>>> import numpy as np
>>> np.set_printoptions(precision=2, suppress=True, linewidth=160)
>>> def tidy(a):
...     return np.round(a, 2) + 0
... 
>>> A = np.load("sample3.npy")
>>> A
array([[-4.58,  2.06, -1.86],
       [ 2.06, -0.12,  1.84],
       [-1.86,  1.84, -3.3 ]])
>>> x = np.array([1, 0, -2])
>>> h = np.maximum(A @ x, 0)
>>> tidy(np.maximum(A @ x, 0) - np.maximum(-A @ x, 0))
array([-0.86, -1.62,  4.74])
>>> tidy(h)
array([0.  , 0.  , 4.74])
>>> tidy(A.T @ h)
array([ -8.82,   8.72, -15.64])
>>> tidy(np.tanh(A @ x))
array([-0.7 , -0.92,  1.  ])
>>> A * (h > 1e-9)[:, None]
array([[-0.  ,  0.  , -0.  ],
       [ 0.  , -0.  ,  0.  ],
       [-1.86,  1.84, -3.3 ]])
>>> np.flatnonzero(h > 1e-9)
array([2])
>>> proj = np.triu(np.array([[-3, 3, 1], [-3, 2, -3], [1, 3, 2]]), 1) + np.eye(3)
>>> other = proj @ A @ np.linalg.inv(proj)
>>> tidy(np.trace(other)), np.trace(A)
(np.float64(-8.0), np.float64(-8.0))
>>> tidy(np.poly(other))
array([  1.  ,   8.  ,   4.97, -14.01])
>>> tidy(other)
array([[ -0.26,   4.32,  13.58],
       [  7.64, -28.56, -81.58],
       [ -1.86,   7.42,  20.82]])
>>> x = np.array([3, -2, 0])
>>> target = A @ x
>>> coef, lr = np.zeros(3), 1 / np.linalg.norm(A, 2) ** 2
>>> for i in range(30):
...     coef -= lr * A.T @ (A @ coef - target)
...     if i % 5 == 0: print(i, round(np.linalg.norm(A @ coef - target), 2))
... 
0 3.33
5 2.28
10 1.61
15 1.19
20 0.93
25 0.75
>>> tidy(np.linalg.cond(A))
np.float64(6.99)
>>> tidy(coef)
array([ 3.06, -1.46,  0.28])
>>> vals, evecs = np.linalg.eigh(A)
>>> x = np.array([0, 3, 0])
>>> x @ A @ x
np.float64(-1.08)
>>> tidy(evecs * np.maximum(vals, 0) @ evecs.T)
array([[0.06, 0.23, 0.07],
       [0.23, 0.86, 0.27],
       [0.07, 0.27, 0.08]])
>>> np.abs(A).sum(axis=1).max(), tidy(np.abs(vals).max())
(np.float64(8.5), np.float64(7.0))
>>> tidy(x @ A @ x / (x @ x)), tidy(vals[0]), tidy(vals[-1])
(np.float64(-0.12), np.float64(-7.0), np.float64(1.0))
